>>> import numpy as np
>>> np.set_printoptions(precision=2, suppress=True, linewidth=140)
>>> def rnd(a):
...     return np.round(a, 2) + 0
... 
>>> mat = np.load("m.npy")
>>> print(mat)
[[-2  0  0  0  0  0  0  0  0  0  0  0]
 [ 0 -1  0  0  0  0  0  0  0  0  0  0]
 [ 0  0  3  0  0  0  0  0  0  0  0  0]
 [ 0  0  0 -1  0  0  0  0  0  0  0  0]
 [ 0  0  0  0  0  0  0  0  0  0  0  0]
 [ 0  0  0  0  0  3  0  0  0  0  0  0]
 [ 0  0  0  0  0  0 -3  0  0  0  0  0]
 [ 0  0  0  0  0  0  0 -3  0  0  0  0]
 [ 0  0  0  0  0  0  0  0  2  0  0  0]
 [ 0  0  0  0  0  0  0  0  0  0  0  0]
 [ 0  0  0  0  0  0  0  0  0  0 -2  0]
 [ 0  0  0  0  0  0  0  0  0  0  0  0]]
>>> print(rnd(np.linalg.det(mat)))
0.0
>>> print(np.flatnonzero(np.linalg.matrix_power((mat != 0) + (mat.T != 0) + np.eye(12), 12)[3]))
[3]
>>> print(mat @ mat)
[[4 0 0 0 0 0 0 0 0 0 0 0]
 [0 1 0 0 0 0 0 0 0 0 0 0]
 [0 0 9 0 0 0 0 0 0 0 0 0]
 [0 0 0 1 0 0 0 0 0 0 0 0]
 [0 0 0 0 0 0 0 0 0 0 0 0]
 [0 0 0 0 0 9 0 0 0 0 0 0]
 [0 0 0 0 0 0 9 0 0 0 0 0]
 [0 0 0 0 0 0 0 9 0 0 0 0]
 [0 0 0 0 0 0 0 0 4 0 0 0]
 [0 0 0 0 0 0 0 0 0 0 0 0]
 [0 0 0 0 0 0 0 0 0 0 4 0]
 [0 0 0 0 0 0 0 0 0 0 0 0]]
>>> print(np.abs(np.diag(np.linalg.qr(mat)[1])) > 1e-9)
[ True  True  True  True False  True  True  True  True False  True False]
>>> print(rnd(mat @ np.linalg.pinv(mat) @ mat))
[[-2.  0.  0.  0.  0.  0.  0.  0.  0.  0.  0.  0.]
 [ 0. -1.  0.  0.  0.  0.  0.  0.  0.  0.  0.  0.]
 [ 0.  0.  3.  0.  0.  0.  0.  0.  0.  0.  0.  0.]
 [ 0.  0.  0. -1.  0.  0.  0.  0.  0.  0.  0.  0.]
 [ 0.  0.  0.  0.  0.  0.  0.  0.  0.  0.  0.  0.]
 [ 0.  0.  0.  0.  0.  3.  0.  0.  0.  0.  0.  0.]
 [ 0.  0.  0.  0.  0.  0. -3.  0.  0.  0.  0.  0.]
 [ 0.  0.  0.  0.  0.  0.  0. -3.  0.  0.  0.  0.]
 [ 0.  0.  0.  0.  0.  0.  0.  0.  2.  0.  0.  0.]
 [ 0.  0.  0.  0.  0.  0.  0.  0.  0.  0.  0.  0.]
 [ 0.  0.  0.  0.  0.  0.  0.  0.  0.  0. -2.  0.]
 [ 0.  0.  0.  0.  0.  0.  0.  0.  0.  0.  0.  0.]]
>>> print(rnd(np.trace(np.linalg.pinv(mat) @ mat)))
9.0
>>> print(np.linalg.lstsq(mat[:-1].T, mat[-1])[2])
9
>>> print(np.unique(mat.round(6), axis=0).shape)
(10, 12)
>>> left, sv, Vt = np.linalg.svd(mat)
>>> print(np.argmax(sv[:-1] / (sv[1:] + 1e-6)) + 1)
9
>>> print(sv)
[3. 3. 3. 3. 2. 2. 2. 1. 1. 0. 0. 0.]
>>> other = left[:, :9] @ np.diag(sv[:9]) @ Vt[:9]
>>> print(np.linalg.matrix_rank(other))
9
>>> print(np.linalg.matrix_rank(mat, rtol=0.05))
9
>>> print(rnd(np.linalg.norm(mat - other) / np.linalg.norm(mat)))
0.0
>>> print(rnd(np.linalg.norm(mat - other, 2)), sv[9])
0.0 0.0
>>> rng = np.random.default_rng(6627)
>>> other = mat + rng.integers(-2, 3, (12, 9)) @ rng.integers(-2, 3, (9, 12))
>>> print(other)
[[  6  -1   6   0   0   0   1  -9  -8  -2   3  -2]
 [ 14  -1  12  -4   1  12  13  -2  -2   1  -1 -11]
 [  9   6   5  11  -6  -4  11   3  -5  -3   8  -7]
 [  9  -3   3  -1   4   4   6   4  -4   0   1  -7]
 [ -4   2  -7  16   0  -4   5  -3  -7   0   2   0]
 [  3  12   0  11  -4   5   6  -1  -4   4   1  -2]
 [  7  -4   5 -15   3   2  -7   9   8  -5  -1  -5]
 [ -2  14  -3   4   1   4  -3  -4   5  -1  -7  -2]
 [ -6  -4  -6  -3   6  -2  -4  -4   2   4  -8   8]
 [  4  13 -10   8   1   0  -3   2  -5  -7   1  -7]
 [ -5   0  -7   4  -4  -4   2   5   2  -4   2  -1]
 [  3  -5   6  -9 -10  -2  12   3   9  -6   5  -4]]
>>> print(np.linalg.matrix_rank(other - mat, tol=1e-8))
9
>>> print(other - mat)
[[  8  -1   6   0   0   0   1  -9  -8  -2   3  -2]
 [ 14   0  12  -4   1  12  13  -2  -2   1  -1 -11]
 [  9   6   2  11  -6  -4  11   3  -5  -3   8  -7]
 [  9  -3   3   0   4   4   6   4  -4   0   1  -7]
 [ -4   2  -7  16   0  -4   5  -3  -7   0   2   0]
 [  3  12   0  11  -4   2   6  -1  -4   4   1  -2]
 [  7  -4   5 -15   3   2  -4   9   8  -5  -1  -5]
 [ -2  14  -3   4   1   4  -3  -1   5  -1  -7  -2]
 [ -6  -4  -6  -3   6  -2  -4  -4   0   4  -8   8]
 [  4  13 -10   8   1   0  -3   2  -5  -7   1  -7]
 [ -5   0  -7   4  -4  -4   2   5   2  -4   4  -1]
 [  3  -5   6  -9 -10  -2  12   3   9  -6   5  -4]]
>>> print(np.abs(other - mat).sum(axis=1))
[40 73 75 45 50 50 68 47 55 61 42 74]
